$ python -q
>>> import numpy as np
>>> from numpy import linalg as LA
>>> np.set_printoptions(precision=3, suppress=True, linewidth=140)
>>> J = np.array([[-12, 6, 2, -1], [-12, -6, 2, 1], [-14, 7, 0, 0], [-14, -7, 0, 0]])
>>> Y = np.array([[0, -1], [0, -2], [1, 0], [0, -2]])
>>> print(np.einsum("ik,kj->ij", J, Y))
[[ 2  2]
 [ 2 22]
 [ 0  0]
 [ 0 28]]
>>> J @ Y
array([[ 2,  2],
       [ 2, 22],
       [ 0,  0],
       [ 0, 28]])
>>> np.einsum("ik,kj->ji", J, Y)
array([[ 2,  2,  0,  0],
       [ 2, 22,  0, 28]])
>>> print(LA.matrix_rank(np.vstack([J, Y.T])))
4
>>> np.vstack([J, Y.T]).shape
(6, 4)
>>> print(LA.matrix_rank(J @ Y))
2
>>> np.einsum("ij,ij->i", J, J)
array([185, 185, 245, 245])
>>> Y.T @ J.T
array([[ 2,  2,  0,  0],
       [ 2, 22,  0, 28]])
>>> rng = np.random.default_rng(58528)
>>> Y = J + rng.integers(-2, 3, (4, 2)) @ rng.integers(-2, 3, (2, 4))
>>> print(Y)
[[-14   8   0  -3]
 [-12  -7   1  -1]
 [-14   7   0   0]
 [-14  -6   1   2]]
>>> LA.matrix_rank(Y - J, tol=1e-8)
np.int64(2)
>>> np.round(LA.svd(Y - J, compute_uv=False), 3) + 0
array([4.472, 2.828, 0.   , 0.   ])
>>> M = np.load("block2.npy")
>>> M
array([[ 1, -2,  4],
       [ 1, -1,  1],
       [ 1,  0,  0],
       [ 1,  1,  1],
       [ 1,  2,  4]])
>>> Y = M / LA.norm(M, axis=1, keepdims=True)
>>> G = Y @ Y.T
>>> (G - 2 * np.eye(5)).round(6).argmax(axis=1)
array([1, 0, 1, 4, 3])
>>> LA.norm(Y, axis=1)
array([1., 1., 1., 1., 1.])
>>> print(round(np.degrees(np.arccos(np.clip(G[2, 4], -1, 1))), 3))
77.396
>>> (np.abs(G) > 0.9).astype(int)
array([[1, 0, 0, 0, 0],
       [0, 1, 0, 0, 0],
       [0, 0, 1, 0, 0],
       [0, 0, 0, 1, 0],
       [0, 0, 0, 0, 1]])
